% python3 -q
>>> import numpy as np
>>> np.set_printoptions(precision=3, suppress=True, linewidth=160)
>>> tidy = lambda a: np.round(a, 3) + 0
>>> arr = np.load("out19.npy")
>>> arr
array([[ 10,   3,   4,   1],
       [  3,  22,   1,   6],
       [  4,   1,  17, -11],
       [  1,   6, -11,  10]])
>>> rk = np.linalg.matrix_rank(arr)
>>> print(rk)
3
>>> N = np.linalg.svd(arr)[2][rk:].T
>>> N.shape
(4, 1)
>>> tidy(N[:, 0] / N[np.abs(N[:, 0]).round(6).argmax(), 0])
array([-0.316, -0.263,  0.737,  1.   ])
>>> [int(np.linalg.matrix_rank(arr[:i])) for i in range(1, len(arr) + 1)]
[1, 2, 3, 3]
>>> print(tidy(arr @ N))
[[0.]
 [0.]
 [0.]
 [0.]]
>>> print(tidy(N @ N.T))
[[ 0.058  0.049 -0.136 -0.184]
 [ 0.049  0.04  -0.113 -0.154]
 [-0.136 -0.113  0.317  0.43 ]
 [-0.184 -0.154  0.43   0.584]]
>>> np.linalg.norm(arr, axis=1).argmax()
np.int64(1)
>>> tidy(np.linalg.norm(arr, 2))
np.float64(27.0)
>>> tidy(np.linalg.norm(arr, axis=1))
array([11.225, 23.022, 20.664, 16.062])
>>> tidy(np.linalg.norm(arr, axis=0))
array([11.225, 23.022, 20.664, 16.062])
>>> rng = np.random.default_rng(88443)
>>> lab = rng.integers(0, 2, 5)
>>> F = (lab[:, None] == lab) * 3 + np.eye(5)
>>> F
array([[4., 3., 3., 3., 3.],
       [3., 4., 3., 3., 3.],
       [3., 3., 4., 3., 3.],
       [3., 3., 3., 4., 3.],
       [3., 3., 3., 3., 4.]])
>>> x = np.array([-1, 2, -1, 1, 2])
>>> rhs = F @ x
>>> rhs
array([ 8., 11.,  8., 10., 11.])
>>> print(tidy(np.linalg.solve(F, rhs)))
[-1.  2. -1.  1.  2.]
>>> tidy(np.linalg.solve(F.T, F[0]))
array([1., 0., 0., 0., 0.])
